$ python3 -q
>>> import numpy as np
>>> np.set_printoptions(precision=2, suppress=True, linewidth=160)
>>> def rd(a):
...     return np.round(a, 2) + 0
... 
>>> W0 = np.load("sample4.npy")
>>> W0
array([[ 1. ,  0.4,  1.3,  1.1,  0.5],
       [-0.7,  0.8,  1.7, -1.3, -1.6],
       [ 0. , -0.9, -0.5, -0.4,  0.5],
       [ 0.3,  0.8, -1.5, -0.3, -0.6],
       [-0.7, -1.3,  1.8,  0.3,  0.7],
       [ 0.4, -0.2,  0. ,  0.4,  0.1],
       [-0.4,  2.2, -0.7, -0.5, -0.3],
       [ 0.1,  1.2, -0.4,  0.3,  0. ],
       [-0.8, -0.2,  1.7,  0.6,  0.7],
       [-1.5,  2.5, -3.5,  3. , -2.5],
       [-0.3,  1.5, -1.4,  0.9, -0.2],
       [-0.3,  1.6,  0.2, -0.5,  0.5],
       [ 0.2,  1.2,  0.7,  0.8,  0.7],
       [ 0.7, -0.7, -0.2, -1.1, -0.8],
       [ 0.3, -0.6, -0.1, -1. ,  0.1],
       [ 1.2, -0.2,  0.6, -0.9,  1.3],
       [-0.6, -0.4, -1.6, -0.2,  1.5],
       [-0.7,  0.6, -2.7, -0.7,  0.4]])
>>> other = W0 / np.sqrt((W0 ** 2).mean(axis=1, keepdims=True))
>>> np.linalg.matrix_rank(W0 - W0.mean(axis=1, keepdims=True))
np.int64(4)
>>> rd(np.linalg.norm(other, axis=1))
array([2.24, 2.24, 2.24, 2.24, 2.24, 2.24, 2.24, 2.24, 2.24, 2.24, 2.24, 2.24, 2.24, 2.24, 2.24, 2.24, 2.24, 2.24])
>>> np.linalg.matrix_rank(other) == np.linalg.matrix_rank(W0)
np.True_
>>> F = np.loadtxt("run7.csv", delimiter=",")
>>> F
array([[-1.42,  2.47, -4.54,  8.44],
       [ 6.27,  0.06, -7.68,  1.28],
       [ 0.61, -1.75, -2.93, -9.38],
       [-0.17, -1.31, -8.21, -5.56],
       [-5.98, -7.13,  3.48, -1.17],
       [ 3.3 ,  2.5 , -7.59, -5.03],
       [-8.58, -0.11,  3.23,  3.98],
       [ 6.07,  7.64,  1.13,  1.89],
       [-3.  , -6.63,  4.02, -5.56],
       [ 1.89,  5.83,  7.59,  2.2 ],
       [ 4.42,  6.99,  1.85, -5.3 ],
       [ 1.6 , -5.61, -7.75, -2.44],
       [-1.23,  6.35,  7.61,  0.47],
       [ 5.7 , -2.89,  3.52,  6.84],
       [-0.18, -7.99, -2.37, -5.52],
       [ 5.49,  4.92, -1.23, -6.64],
       [-1.61,  7.07, -4.42,  5.27],
       [ 1.79, -9.22,  2.29,  2.56],
       [-1.98, -4.98, -0.63,  8.42],
       [-6.11, -3.98, -6.33,  2.61],
       [ 5.43, -5.85, -3.35,  5.01],
       [-1.54, -3.33, -4.7 ,  8.03],
       [ 2.62, -2.13,  6.77, -6.54],
       [-6.7 , -1.56, -6.78,  2.59],
       [-6.01, -1.29,  1.35, -7.77],
       [ 2.16,  6.12,  3.69, -6.65],
       [-4.82, -7.12, -4.76, -1.83],
       [ 0.86,  9.53, -2.74, -0.91],
       [-8.3 ,  1.21, -3.26, -4.35],
       [ 7.04,  3.05, -0.77, -6.37],
       [ 3.15,  2.54, -1.03, -9.09]])
>>> Xs = F - F.mean(axis=0)
>>> Uu, sig, vt = np.linalg.svd(Xs, full_matrices=False)
>>> np.abs(Uu[:, 0]).argmax()
np.int64(10)
>>> rd(sig ** 2 / (sig ** 2).sum())
array([0.37, 0.27, 0.21, 0.16])
>>> rd((sig ** 2).sum() ** 2 / (sig ** 4).sum())
np.float64(3.65)
>>> np.abs(vt[0]).argmax()
np.int64(1)
>>> np.linalg.matrix_rank(Xs)
np.int64(4)
>>> rd(vt[0] * np.sign(vt[0, np.abs(vt[0]).argmax()]))
array([ 0.43,  0.66,  0.27, -0.56])
>>> rd(Xs.mean(axis=0))
array([0., 0., 0., 0.])
>>> W2 = F[[29, 26]].astype(float)
>>> for _ in range(7):
...     labels = np.linalg.norm(F[:, None] - W2, axis=-1).argmin(axis=1)
...     W2 = np.array([F[labels == j].mean(axis=0) for j in range(2)])
... 
>>> labels
array([1, 0, 0, 1, 1, 0, 1, 0, 1, 0, 0, 1, 0, 0, 1, 0, 0, 1, 1, 1, 1, 1, 0, 1, 1, 0, 1, 0, 1, 0, 0])
>>> np.bincount(labels)
array([15, 16])
>>> np.abs(W2[1] - W2[0]).argmax()
np.int64(1)
>>> rd(W2[1] - W2[0])
array([-5.99, -7.62, -2.65,  3.  ])
>>> other = np.array([[3, 5, 0], [5, 0, 0], [5, 2, 2], [4, 1, 4]])
>>> np.linalg.matrix_rank(F @ other)
np.int64(3)
>>> M = np.loadtxt("w.csv", delimiter=",")
>>> M
array([[-5., -5., -1.],
       [-1., -5., -5.],
       [-5., -1., -5.]])
>>> np.einsum("ij,ji->", M, M)
np.float64(105.0)
>>> rd(np.linalg.det(2 * M)), rd(np.linalg.det(M))
(np.float64(-1408.0), np.float64(-176.0))
>>> np.einsum("ii->", M)
np.float64(-15.0)
>>> np.kron(np.eye(2, dtype=int), M)
array([[-5., -5., -1., -0., -0., -0.],
       [-1., -5., -5., -0., -0., -0.],
       [-5., -1., -5., -0., -0., -0.],
       [-0., -0., -0., -5., -5., -1.],
       [-0., -0., -0., -1., -5., -5.],
       [-0., -0., -0., -5., -1., -5.]])
>>> rd(np.poly(M))
array([  1.,  15.,  60., 176.])
>>> rd(np.linalg.eigvals(M))
array([-11.+0.j  ,  -2.+3.46j,  -2.-3.46j])
>>> Xs = (W0 - W0.mean(axis=0)) / W0.std(axis=0)
>>> Xs.std(axis=0)
array([1., 1., 1., 1., 1.])
>>> beta = np.linalg.lstsq(np.delete(Xs, 1, axis=1), Xs[:, 1])[0]
>>> rd(beta)
array([-0.05, -0.23,  0.24, -0.34])
>>> mat = np.array([[6.21, 1.48, -2.81, -7.17],
...     [5.89, -7.49, 1.79, 2.45],
...     [-3.34, 6.76, 0.16, -6.56],
...     [-7.24, 2.67, -6.05, 1.95],
...     [-0.17, -1.39, 8.9, -4.33],
...     [9.36, 2.74, 0.7, -2.08],
...     [-3.81, 1.81, 9.01, 1.05],
...     [1.28, -5.3, -0.91, -8.33],
...     [-8.37, 1.55, 0.43, -5.23],
...     [2.0, -8.52, 4.72, -1.07],
...     [4.26, 8.17, -3.78, 0.88],
...     [-6.11, -2.48, -7.07, -2.55],
...     [-6.62, 2.98, -5.19, 4.52],
...     [-1.02, -8.7, -3.16, -3.65],
...     [-6.91, -5.39, -3.77, 3.0]])
>>> Xs = mat - mat.mean(axis=0)
>>> vecs = np.linalg.svd(Xs)[2][:2]
>>> other = Xs - Xs @ vecs.T @ vecs
>>> rd(np.diag(vecs.T @ vecs))
array([0.73, 0.95, 0.25, 0.07])
>>> rd(np.cov(Xs @ vecs.T, rowvar=False))
array([[38.81,  0.  ],
       [ 0.  , 28.19]])
>>> dist = np.linalg.norm(mat[:, None] - mat[None], axis=-1)
>>> np.linalg.matrix_rank(dist ** 2)
np.int64(6)
>>> rd(np.linalg.norm(mat - mat.mean(axis=0), axis=1))
array([ 9.53, 10.76,  9.21,  9.81,  9.76, 10.97, 10.61,  8.28,  8.51,  9.84, 11.18,  8.58, 10.4 ,  8.6 ,  9.53])
